In [1]: import numpy as np

In [2]: import numpy.linalg as la

In [3]: np.set_printoptions(precision=3, suppress=True, linewidth=100)

In [4]: feats = np.load("arr.npy")

In [5]: feats
Out[5]: 
array([[-0.6  ,  0.3  , -1.8  , -1.3  , -1.2  ,  1.   , -1.3  ,  0.9  , -3.214],
       [ 1.6  ,  1.4  ,  0.2  , -0.3  ,  2.   , -1.5  , -0.3  ,  0.   ,  4.309],
       [-0.7  ,  2.2  ,  0.1  , -0.4  , -0.2  , -0.5  , -0.9  , -1.4  ,  1.725],
       [-1.7  ,  1.4  ,  0.3  , -2.8  , -0.4  ,  0.2  , -0.9  , -1.1  , -0.804],
       [-0.1  , -1.3  ,  1.   ,  0.2  ,  0.5  ,  0.4  , -0.9  , -1.1  , -0.871],
       [ 1.2  ,  0.9  , -0.1  , -0.2  ,  0.4  ,  0.7  ,  0.8  ,  0.3  , -1.974],
       [ 1.4  , -1.4  ,  0.3  , -0.7  ,  0.1  ,  0.3  , -0.4  ,  0.6  , -1.062],
       [ 0.1  , -0.3  , -3.3  ,  1.1  ,  0.6  ,  0.5  , -1.7  ,  3.2  , -1.58 ],
       [-0.7  , -1.2  ,  0.1  ,  0.1  ,  1.6  , -0.6  , -0.1  ,  0.   ,  1.551],
       [-0.1  ,  0.6  ,  2.   ,  0.9  , -0.7  ,  0.7  , -0.3  , -0.1  , -2.031],
       [-2.8  , -0.8  , -1.1  ,  0.6  ,  0.6  , -2.   ,  0.3  ,  0.4  ,  5.606],
       [ 0.4  ,  1.8  , -0.1  ,  0.   ,  0.7  ,  1.5  , -0.2  ,  1.1  , -4.09 ],
       [-0.6  ,  0.8  , -0.9  , -0.6  ,  0.4  , -0.5  ,  1.3  , -0.3  ,  1.926],
       [-0.2  ,  0.3  ,  0.1  ,  0.2  ,  1.6  , -0.7  ,  0.7  ,  1.2  ,  2.222],
       [-1.6  , -0.6  , -0.4  , -0.1  , -1.1  ,  0.7  ,  0.3  , -0.1  , -2.17 ],
       [ 1.1  ,  0.7  ,  1.   ,  0.8  ,  0.2  ,  0.2  , -0.3  , -0.7  , -0.489],
       [ 1.5  , -0.7  , -0.2  , -1.1  , -0.5  , -1.4  , -1.2  ,  0.7  ,  4.002],
       [-1.   ,  0.6  , -1.   , -0.5  , -2.8  ,  0.2  , -1.1  ,  0.2  , -0.579],
       [-0.3  , -0.3  ,  1.2  , -0.9  ,  0.1  ,  0.   , -0.6  , -0.9  , -0.264],
       [ 0.6  , -0.8  ,  0.6  ,  0.   , -0.7  , -0.3  , -0.9  , -0.6  ,  0.78 ],
       [-0.4  , -0.2  ,  3.9  , -0.3  ,  0.4  ,  0.8  ,  0.6  , -1.4  , -2.567],
       [ 1.3  ,  0.2  ,  1.3  ,  0.5  , -1.5  ,  1.1  ,  0.4  , -0.5  , -3.234],
       [ 0.7  , -0.2  , -0.2  , -0.8  , -0.2  ,  0.5  , -1.6  , -1.1  , -1.743]])

In [6]: W1 = np.array([[1, -2, 0, -2, -3],
   ...:     [0, 2, 0, 0, -2],
   ...:     [-1, -1, 2, 3, 1],
   ...:     [1, -2, 0, 0, -2],
   ...:     [1, 2, 0, -1, 2],
   ...:     [1, 1, 0, -2, 1],
   ...:     [0, -3, 0, -1, 3],
   ...:     [-2, 2, -2, -1, 1],
   ...:     [-1, -2, -3, 2, 3]])

In [7]: c = np.array([2, 3, -1, 1, 3])

In [8]: hid = np.maximum(feats @ W1 + c, 0)

In [9]: (hid > 0).mean(axis=0)
Out[9]: array([0.783, 0.783, 0.565, 0.652, 0.609])

In [10]: C = np.array([[-2, 3, 2], [3, -1, 0], [-2, -1, 0], [0, -3, -3], [0, -3, -3]])

In [11]: W1 @ C
Out[11]: 
array([[ -8,  20,  17],
       [  6,   4,   6],
       [ -5, -16, -14],
       [ -8,  11,   8],
       [  4,  -2,  -1],
       [  1,   5,   5],
       [ -9,  -3,  -6],
       [ 14,  -6,  -4],
       [  2, -13, -17]])

In [12]: s = 10 * 0.5 ** np.arange(3)

In [13]: rng = np.random.default_rng(70)

In [14]: M = rng.normal(size=(15, 3)) * rng.permutation(s)

In [15]: M
Out[15]: 
array([[ -0.416,  -2.529,   9.063],
       [ -2.226,   3.511, -14.644],
       [  2.314,  -0.048,   7.218],
       [ -4.163,   0.68 ,  15.171],
       [ -5.584,  -1.046,  10.413],
       [ -2.817,   3.804,  -5.053],
       [ -1.724,   2.489,   2.141],
       [  5.581,   1.883,  -8.079],
       [  7.475,   1.659,   8.145],
       [  2.192,  -4.041,  -6.319],
       [  4.425,  -2.661, -16.986],
       [ -0.346,   1.282,  12.54 ],
       [  3.454,   0.257,   6.725],
       [  1.185,  -0.087,  13.409],
       [ -1.523,   1.037, -13.657]])

In [16]: Ac = M - M.mean(axis=0)

In [17]: V = la.svd(Ac)[2][:1]

In [18]: B = Ac - Ac @ V.T @ V

In [19]: B.std(axis=0)
Out[19]: array([3.528, 2.168, 0.21 ])

In [20]: print((Ac @ V.T).std(axis=0))
[10.725]

In [21]: round(la.norm(B) / la.norm(Ac), 3)
Out[21]: np.float64(0.361)

In [22]: Ac = (M - M.mean(axis=0)) / M.std(axis=0)

In [23]: Ac.std(axis=0)
Out[23]: array([1., 1., 1.])

In [24]: c = la.lstsq(np.delete(Ac, 2, axis=1), Ac[:, 2])[0]

In [25]: np.abs(c).argmax()
Out[25]: np.int64(0)

In [26]: c
Out[26]: array([-0.181, -0.107])

In [27]: print(np.round(1 - np.var(Ac[:, 2] - np.delete(Ac, 2, axis=1) @ c), 3))
0.037

In [28]: W1 = np.array([[-1, 2, 0, -3, -2], [-2, -3, -3, 2, 1], [3, -1, -3, -3, -3]])

In [29]: c = np.array([3, -5, 9, -9, 6])

In [30]: hid = np.maximum(M @ W1 + c, 0)

In [31]: print((hid > 0).astype(int))
[[1 0 0 0 0]
 [0 0 1 1 1]
 [1 0 0 0 0]
 [1 0 0 0 0]
 [1 0 0 0 0]
 [0 0 1 1 1]
 [1 0 0 0 1]
 [0 1 1 1 1]
 [1 0 0 0 0]
 [0 1 1 0 1]
 [0 1 1 1 1]
 [1 0 0 0 0]
 [1 0 0 0 0]
 [1 0 0 0 0]
 [0 1 1 1 1]]

In [32]: (hid > 0).mean(axis=0)
Out[32]: array([0.6  , 0.267, 0.4  , 0.333, 0.467])

In [33]: C = np.array([[2, 8], [4, -4], [6, 5], [-5, -8], [2, -9]])

In [34]: (hid @ C).round(6).argmax(axis=1)
Out[34]: array([1, 0, 1, 1, 1, 0, 0, 0, 1, 0, 0, 1, 1, 1, 0])

In [35]: D = la.norm(M[:, None] - M[None], axis=-1)

In [36]: print(np.unravel_index(D.round(6).argmax(), D.shape))
(np.int64(3), np.int64(10))

In [37]: np.flatnonzero(D[9] < D.mean() / 2)
Out[37]: array([9])

In [38]: D.mean(axis=1).argmax()
Out[38]: np.int64(10)

In [39]: print(la.matrix_rank(D ** 2))
5

In [40]: (D + 1e9 * np.eye(15)).round(6).argmin(axis=1)
Out[40]: array([ 2, 14, 12, 11,  3,  6,  2,  9, 12,  7, 14, 13,  2, 11,  1])

In [41]: arr = np.loadtxt("mat.csv", delimiter=",")

In [42]: arr
Out[42]: 
array([[-2.622, -0.235,  0.004,  1.347,  0.261,  0.036],
       [-0.235, -2.749, -0.068, -0.589, -0.235,  0.253],
       [ 0.004, -0.068, -2.959, -0.14 ,  0.048, -0.171],
       [ 1.347, -0.589, -0.14 ,  2.375,  0.758,  0.775],
       [ 0.261, -0.235,  0.048,  0.758, -2.769, -0.166],
       [ 0.036,  0.253, -0.171,  0.775, -0.166, -2.277]])

In [43]: # symmetric

In [44]: B = np.array([[0, 2], [0, 2], [0, 2], [0, 0], [1, 1], [2, 0]])

In [45]: np.einsum("ik,kj->ij", arr, B)
Out[45]: 
array([[ 0.333, -5.445],
       [ 0.271, -6.339],
       [-0.294, -5.998],
       [ 2.308,  1.994],
       [-3.101, -2.621],
       [-4.72 ,  0.07 ]])

In [46]: la.matrix_rank(arr @ B)
Out[46]: np.int64(2)

In [47]: np.einsum("ij,ij->i", arr, arr)
Out[47]: array([8.814, 8.083, 8.811, 8.997, 8.395, 5.907])

In [48]: np.vstack([arr, B.T]).shape
Out[48]: (8, 6)

In [49]: labels = rng.permutation(6)

In [50]: B = arr[:, labels] * rng.choice([-1, 1], 6)

In [51]: B
Out[51]: 
array([[ 1.347,  0.235, -0.261, -2.622, -0.036,  0.004],
       [-0.589,  2.749,  0.235, -0.235, -0.253, -0.068],
       [-0.14 ,  0.068, -0.048,  0.004,  0.171, -2.959],
       [ 2.375,  0.589, -0.758,  1.347, -0.775, -0.14 ],
       [ 0.758,  0.235,  2.769,  0.261,  0.166,  0.048],
       [ 0.775, -0.253,  0.166,  0.036,  2.277, -0.171]])

In [52]: left, _, Vh = la.svd(arr.T @ B)

In [53]: np.round(la.lstsq(arr, B)[0], 3) + 0
Out[53]: 
array([[ 0.,  0.,  0.,  1.,  0.,  0.],
       [ 0., -1.,  0.,  0.,  0.,  0.],
       [ 0.,  0.,  0.,  0.,  0.,  1.],
       [ 1.,  0.,  0.,  0.,  0.,  0.],
       [ 0.,  0., -1.,  0.,  0.,  0.],
       [ 0.,  0.,  0.,  0., -1.,  0.]])

In [54]: print(np.round(left @ Vh, 3) + 0)
[[ 0.  0.  0.  1.  0.  0.]
 [ 0. -1.  0.  0.  0.  0.]
 [ 0.  0.  0.  0.  0.  1.]
 [ 1.  0.  0.  0.  0.  0.]
 [ 0.  0. -1.  0.  0.  0.]
 [ 0.  0.  0.  0. -1.  0.]]

In [55]: x = np.array([-3, 0, -3, -2, 2, 2])

In [56]: target = B @ x

In [57]: c, lr = np.zeros(6), 1 / la.norm(B, 2) ** 2

In [58]: for i in range(150):
    ...:     c -= lr * B.T @ (B @ c - target)
    ...:     if i % 50 == 0: print(i, round(la.norm(B @ c - target), 3))
    ...: 
0 3.013
50 0.0
100 0.0

In [59]: print(c.round(3) + 0)
[-3.  0. -3. -2.  2.  2.]

In [60]: f, g = arr[1], arr[2]

In [61]: print(round(float(f @ g), 3))
0.415

In [62]: print(np.round(f @ f, 3))
8.083

In [63]: pr = (f @ g) / (f @ f) * f

In [64]: print(g - pr)
[ 0.016  0.073 -2.956 -0.11   0.06  -0.184]

In [65]: print(round(la.norm(f + g) ** 2 + la.norm(f - g) ** 2, 3))
33.789

In [66]: pr
Out[66]: array([-0.012, -0.141, -0.003, -0.03 , -0.012,  0.013])

In [67]: print(round((g - pr) @ f, 3))
0.0

In [68]: la.norm(arr, axis=1).argmax()
Out[68]: np.int64(3)

In [69]: round(la.norm(arr[2] - arr[4]), 3)
Out[69]: np.float64(4.228)

In [70]: round(la.norm(arr[2], 1), 3), round(la.norm(arr[2], np.inf), 3)
Out[70]: (np.float64(3.39), np.float64(2.959))

In [71]: la.norm(arr, axis=0)
Out[71]: array([2.969, 2.843, 2.968, 2.999, 2.897, 2.431])

In [72]: round(la.norm(arr) ** 2 / la.norm(arr, 2) ** 2, 3)
Out[72]: np.float64(5.444)

In [73]: F = np.loadtxt("sample13.csv", delimiter=",")

In [74]: print(F)
[[ 0.9 -0.2 -1.   0.9 -1.3 -0.8 -1.4 -1.9  0.9 -4.5 -1.  -2. ]
 [-0.3 -0.4 -0.5  1.5  0.4  0.8 -0.9 -1.3  1.2 -2.5 -1.8  0.6]
 [ 1.4 -0.4 -0.8  1.6 -0.1  1.1  2.  -0.1  0.6  0.   0.   0.3]
 [-0.4 -1.3 -0.6  0.4 -0.8 -1.   0.4 -0.4  0.   6.   0.2  0.1]
 [ 0.  -1.2  1.1  0.9 -0.7 -1.2 -0.9  1.6 -1.4  2.   0.   1.6]]

In [75]: cov = F.T @ F

In [76]: la.matrix_rank(cov)
Out[76]: np.int64(5)

In [77]: np.allclose(cov, cov.T)
Out[77]: True

In [78]: np.round(la.eigvalsh(cov)[::-1], 3) + 0
Out[78]: 
array([79.219, 15.471, 12.767,  9.684,  5.479,  0.   ,  0.   ,  0.   ,  0.   ,  0.   ,  0.   ,
        0.   ])
